$ python -q
>>> import numpy as np
>>> from numpy import linalg as LA
>>> np.set_printoptions(precision=1, suppress=True, linewidth=160, floatmode="fixed")
>>> X = np.loadtxt("test19.csv", delimiter=",")
>>> X
array([[-0.7, -3.3, -3.9,  0.8],
       [-1.4, -0.5,  0.3,  0.3],
       [-1.3, -0.4,  3.6, -0.8],
       [-1.1, -3.1,  1.1,  0.6],
       [-2.7, -2.5, -3.4,  3.9],
       [ 3.7,  5.4,  1.2, -2.6],
       [-2.1,  2.7, -0.1, -3.1],
       [-8.1, -1.8, -5.6, -5.2],
       [-0.3, -8.1, -4.8,  7.9],
       [ 1.1,  0.5, -1.0,  2.1],
       [ 1.3,  2.9,  1.0, -0.7],
       [-0.5,  2.1, -1.1,  2.4],
       [-3.5,  0.1, -3.3,  1.4],
       [ 0.4, -2.3, -6.7,  2.6],
       [-1.0, -0.6,  1.5,  1.5],
       [ 1.0,  1.0, -2.7, -0.6],
       [-1.6, -3.2, -6.7,  1.1],
       [ 3.3,  1.1,  3.1,  0.1],
       [-0.3, -6.8, -2.2,  3.0],
       [-0.6,  2.1,  0.4, -2.8],
       [-1.8, -3.1,  2.3,  5.0],
       [ 0.5,  5.3,  4.5, -7.4],
       [ 3.8, -0.4, -1.0, -2.3],
       [ 4.5,  0.6,  0.3,  4.4],
       [-3.5, -0.1,  0.6,  2.0],
       [-0.6, -1.7,  3.1, -2.3],
       [ 4.8,  3.6, -1.2, -1.3],
       [ 3.2,  2.1,  1.0,  2.9],
       [-0.7, -7.3, -5.9,  1.5],
       [-0.1, -0.7, -3.2,  2.3]])
>>> Xc = X - X.mean(axis=0)
>>> V = LA.svd(Xc)[2][:1]
>>> out = Xc - Xc @ V.T @ V
>>> np.diag(V.T @ V)
array([0.1, 0.4, 0.3, 0.2])
>>> out.std(axis=0)
array([2.4, 1.3, 2.0, 2.2])
>>> round(LA.norm(out) / LA.norm(Xc), 1)
np.float64(0.7)
>>> np.cov(Xc @ V.T, rowvar=False)
array(20.9)
>>> (Xc @ V.T).std(axis=0)
array([4.5])
>>> Xc = X - X.mean(axis=0)
>>> left, sigma, vt = LA.svd(Xc, full_matrices=False)
>>> LA.matrix_rank(Xc)
np.int64(4)
>>> round(float((sigma ** 2).sum() ** 2 / (sigma ** 4).sum()), 1)
2.6
>>> sigma
array([24.6, 16.1, 12.3,  8.8])
>>> print((np.sign(left[:, 0]) == np.sign(left[0, 0])).astype(int))
[1 0 0 1 1 0 0 1 1 0 0 0 1 1 0 0 1 0 1 0 1 0 0 0 1 0 0 0 1 1]
>>> proj = X @ LA.solve(X.T @ X, X.T)
>>> proj @ X[:, 3]
array([ 0.8,  0.3, -0.8,  0.6,  3.9, -2.6, -3.1, -5.2,  7.9,  2.1, -0.7,  2.4,  1.4,  2.6,  1.5, -0.6,  1.1,  0.1,  3.0, -2.8,  5.0, -7.4, -2.3,  4.4,  2.0,
       -2.3, -1.3,  2.9,  1.5,  2.3])
>>> print(np.round(np.diag(proj), 1) + 0)
[0.1 0.0 0.1 0.1 0.1 0.1 0.1 0.5 0.3 0.0 0.0 0.1 0.1 0.2 0.0 0.1 0.2 0.1 0.2 0.0 0.2 0.2 0.2 0.2 0.1 0.1 0.2 0.1 0.3 0.1]
>>> round(np.trace(proj), 1)
np.float64(4.0)
>>> LA.matrix_rank(np.eye(30) - proj)
np.int64(26)
>>> np.allclose(proj @ proj, proj)
True
>>> th = np.deg2rad(90)
>>> W0 = np.eye(4)
>>> W0[np.ix_([0, 3], [0, 3])] = [[np.cos(th), -np.sin(th)], [np.sin(th), np.cos(th)]]
>>> W0.round(1) + 0
array([[ 0.0,  0.0,  0.0, -1.0],
       [ 0.0,  1.0,  0.0,  0.0],
       [ 0.0,  0.0,  1.0,  0.0],
       [ 1.0,  0.0,  0.0,  0.0]])
>>> W1 = np.array([[-4, 1, 4, -4, 0, -3],
...     [4, 0, 0, 2, 4, 1],
...     [-3, -4, -3, -3, 0, 3],
...     [0, -4, 4, -5, 3, 4]])
>>> beta = np.array([2, 0, 2, 1, 2, 2])
>>> act = np.maximum(X @ W1 + beta, 0)
>>> print(LA.matrix_rank(act))
6
>>> W2 = np.array([[2, 2, 1], [2, 0, 1], [0, 1, 1], [1, 2, 0], [1, 0, 2], [2, 0, 2]])
>>> W1 @ W2
array([[-16, -12,  -5],
       [ 16,  12,  14],
       [-11, -15,  -4],
       [ -2,  -6,  14]])
>>> print((act @ W2).round(6).argmax(axis=1))
[0 0 0 0 2 0 1 1 2 2 2 2 0 2 2 0 0 2 2 1 2 1 0 2 0 0 2 2 2 2]
>>> arr = np.loadtxt("dump.csv", delimiter=",")
>>> arr
array([[-1.2, -4.4, -1.8, -1.1],
       [ 0.3,  3.9,  2.5,  1.8],
       [-0.5, -4.1, -2.4, -1.6],
       [ 1.1, -2.4, -3.2, -2.7],
       [ 2.0,  4.5,  0.9,  0.2],
       [-0.1, -3.7, -2.7, -2.0],
       [ 2.4, -0.3, -3.2, -3.0],
       [ 2.6,  4.2, -0.2, -0.8],
       [-1.8,  1.5,  3.3,  2.9],
       [ 3.1,  2.1, -2.2, -2.4],
       [-2.9, -1.0,  2.8,  2.8],
       [-3.0, -1.8,  2.4,  2.6],
       [-1.8, -4.5, -1.1, -0.4]])
>>> # looks like rank 2
>>> [round(float(x), 1) for x in LA.svd(arr, compute_uv=False)[:3]]
[13.7, 11.7, 0.0]
>>> LA.cond(arr) > 100
np.True_
>>> round(float(LA.norm(arr, 2) / LA.norm(arr)), 1)
0.8
>>> C2 = np.cov(arr, rowvar=False)
>>> print(np.argwhere(np.triu(np.abs(np.corrcoef(arr.T)) > 0.8, 1)))
[[2 3]]
>>> arr.std(axis=0)
array([2.0, 3.2, 2.4, 2.1])
>>> left, sigma, vt = LA.svd(arr)
>>> np.argmax(sigma[:-1] / (sigma[1:] + 1e-6)) + 1
np.int64(2)
>>> sigma.round(1) + 0
array([13.7, 11.7,  0.0,  0.0])
>>> out = left[:, :2] @ np.diag(sigma[:2]) @ vt[:2]
>>> np.round(LA.norm(arr - out) / LA.norm(arr), 1)
np.float64(0.0)
>>> out
array([[-1.2, -4.4, -1.8, -1.1],
       [ 0.3,  3.9,  2.5,  1.8],
       [-0.5, -4.1, -2.4, -1.6],
       [ 1.1, -2.4, -3.2, -2.7],
       [ 2.0,  4.5,  0.9,  0.2],
       [-0.1, -3.7, -2.7, -2.0],
       [ 2.4, -0.3, -3.2, -3.0],
       [ 2.6,  4.2, -0.2, -0.8],
       [-1.8,  1.5,  3.3,  2.9],
       [ 3.1,  2.1, -2.2, -2.4],
       [-2.9, -1.0,  2.8,  2.8],
       [-3.0, -1.8,  2.4,  2.6],
       [-1.8, -4.5, -1.1, -0.4]])
>>> print(round(float(LA.norm(arr - out, 2)), 1), round(float(sigma[2]), 1))
0.0 0.0
>>> LA.matrix_rank(arr, rtol=0.05)
np.int64(2)
>>> K = np.load("w.npy")
>>> K
array([[3.7, 1.6, 7.2],
       [3.1, 2.1, 6.8],
       [3.4, 1.8, 6.8],
       [3.4, 2.1, 7.5],
       [3.7, 8.1, 3.9],
       [4.2, 7.8, 3.5],
       [4.1, 7.6, 3.8],
       [3.9, 7.8, 4.2],
       [1.5, 7.0, 0.7],
       [1.2, 7.1, 1.0],
       [1.2, 6.4, 1.3],
       [1.4, 7.1, 1.1]])
>>> D = LA.norm(K[:, None] - K[None], axis=-1)
>>> (D + 1e9 * np.eye(12)).round(6).argmin(axis=1)
array([ 2,  2,  1,  0,  7,  6,  5,  4, 11, 11, 11,  9])
>>> LA.matrix_rank(D ** 2)
np.int64(5)
>>> LA.norm(K, axis=1)
array([8.3, 7.8, 7.8, 8.5, 9.7, 9.5, 9.4, 9.7, 7.2, 7.3, 6.6, 7.3])
>>> LA.norm(K - K.mean(axis=0), axis=1)
array([5.2, 4.5, 4.7, 4.9, 2.7, 2.7, 2.4, 2.5, 3.9, 3.8, 3.3, 3.6])
>>> print(D[4].round(6).argsort(kind="stable")[:4])
[4 7 6 5]
>>> np.unravel_index(D.round(6).argmax(), D.shape)
(np.int64(0), np.int64(8))
>>> D[4]
array([7.3, 6.7, 6.9, 7.0, 0.0, 0.7, 0.6, 0.5, 4.0, 4.0, 4.0, 3.8])
>>> print(np.flatnonzero(D[4] < D.mean() / 2))
[4 5 6 7]
